$ ipython --no-banner

In [1]: import numpy as np

In [2]: np.set_printoptions(suppress=True, linewidth=160)

In [3]: u = np.array([0, 1, 0, 1])

In [4]: W0 = u[np.abs(np.subtract.outer(np.arange(4), np.arange(4)))]

In [5]: print(W0)
[[0 1 0 1]
 [1 0 1 0]
 [0 1 0 1]
 [1 0 1 0]]

In [6]: print([round(float(x), 3) for x in np.linalg.svd(W0, compute_uv=False)[:3]])
[2.0, 2.0, 0.0]

In [7]: print(np.linalg.matrix_rank(W0, rtol=0.1))
2

In [8]: print(np.argsort(-np.linalg.norm(W0, axis=0).round(6), kind="stable")[:3])
[0 1 2]

In [9]: print(np.round(np.linalg.norm(W0, 2) / np.linalg.norm(W0), 3))
0.707

In [10]: print(np.linalg.cond(W0) > 100)
True

In [11]: J = np.loadtxt("run16.csv", delimiter=",")

In [12]: print(J)
[[ 1. -1.  1. -1.]
 [ 1.  0.  0.  0.]
 [ 1.  1.  1.  1.]
 [ 1.  2.  4.  8.]]

In [13]: print(np.round(np.linalg.svd(J, compute_uv=False), 3))
[9.38  2.114 1.117 0.542]

In [14]: print(J.sum(axis=1))
[ 0.  1.  4. 15.]

In [15]: print(np.abs(J).max())
8.0

In [16]: T = np.stack([J, 3 * J, J[::-1]])

In [17]: print((T @ J.T).shape)
(3, 4, 4)

In [18]: Q, Rm = np.linalg.qr(J)

In [19]: print(np.round(Q @ Rm, 3) + 0)
[[ 1. -1.  1. -1.]
 [ 1.  0.  0.  0.]
 [ 1.  1.  1.  1.]
 [ 1.  2.  4.  8.]]

In [20]: print(abs(Rm[0, 0]), round(np.linalg.norm(J[:, 0]), 3))
2.0 2.0

In [21]: print(np.trace(Q @ Q.T))
4.0

In [22]: print(Rm.round(3))
[[-2.    -1.    -3.    -4.   ]
 [ 0.    -2.236 -2.236 -6.261]
 [ 0.     0.     2.     3.   ]
 [ 0.     0.     0.    -1.342]]
